In [1]: import numpy as np

In [2]: import numpy.linalg as la

In [3]: np.set_printoptions(precision=2, suppress=True, linewidth=120)

In [4]: def rd(a):
   ...:     return np.round(a, 2) + 0
   ...: 

In [5]: X = np.load("a.npy")

In [6]: X
Out[6]: 
array([[19,  2,  2],
       [ 2, 22,  7],
       [ 2,  7,  6]])

In [7]: vals, V = la.eigh(X)

In [8]: x = np.array([4, 4, 2])

In [9]: rd(x @ X @ x / (x @ x)), rd(vals[0]), rd(vals[-1])
Out[9]: (np.float64(24.67), np.float64(3.28), np.float64(25.64))

In [10]: x @ X @ x
Out[10]: np.int64(888)

In [11]: (np.sign(V[:, -1].round(6)) == np.sign(V[0, -1].round(6))).astype(int)
Out[11]: array([1, 1, 1])

In [12]: np.abs(X).sum(axis=1).max(), rd(np.abs(vals).max())
Out[12]: (np.int64(31), np.float64(25.64))

In [13]: rd(V * np.sqrt(vals) @ V.T)
Out[13]: 
array([[4.35, 0.19, 0.28],
       [0.19, 4.57, 1.02],
       [0.28, 1.02, 2.21]])

In [14]: x = np.array([2, -1, -2])

In [15]: a = np.maximum(X @ x, 0)

In [16]: X * (a > 1e-9)[:, None]
Out[16]: 
array([[19,  2,  2],
       [ 0,  0,  0],
       [ 0,  0,  0]])

In [17]: rd(np.tanh(X @ x))
Out[17]: array([ 1., -1., -1.])

In [18]: np.maximum(X @ (3 * x), 0)
Out[18]: array([96,  0,  0])

In [19]: a
Out[19]: array([32,  0,  0])

In [20]: np.flatnonzero(a > 1e-9)
Out[20]: array([0])

In [21]: out = la.inv(X)

In [22]: rd(la.det(X) * la.det(out))
Out[22]: np.float64(1.0)

In [23]: rd(la.cond(X))
Out[23]: np.float64(7.81)

In [24]: rd(la.slogdet(X)[0])
Out[24]: np.float64(1.0)

In [25]: np.allclose(out, X.T)
Out[25]: False

In [26]: x = np.ones(3)

In [27]: for _ in range(5):
    ...:     x = X @ x
    ...:     x /= la.norm(x)
    ...:     print(round(x @ X @ x, 2))
    ...: 
25.24
25.45
25.55
25.59
25.62

In [28]: rd(x)
Out[28]: array([0.42, 0.84, 0.34])

In [29]: F = np.load("layer1.npy")

In [30]: F
Out[30]: 
array([[0, 2, 3, 2, 0, 3],
       [0, 0, 0, 2, 2, 0],
       [0, 0, 0, 0, 2, 0],
       [0, 0, 0, 0, 2, 0],
       [0, 0, 0, 0, 0, 3],
       [0, 0, 0, 0, 0, 0]])

In [31]: rng = np.random.default_rng(9396)

In [32]: labels = rng.permutation(6)

In [33]: labels
Out[33]: array([3, 4, 5, 2, 1, 0])

In [34]: out = F[labels][:, labels]

In [35]: rd(la.det(out)), rd(la.det(F[labels]))
Out[35]: (np.float64(0.0), np.float64(0.0))

In [36]: out
Out[36]: 
array([[0, 2, 0, 0, 0, 0],
       [0, 0, 3, 0, 0, 0],
       [0, 0, 0, 0, 0, 0],
       [0, 2, 0, 0, 0, 0],
       [2, 2, 0, 0, 0, 0],
       [2, 0, 3, 3, 2, 0]])

In [37]: rd(np.sort(np.abs(la.eigvals(out))))
Out[37]: array([0., 0., 0., 0., 0., 0.])
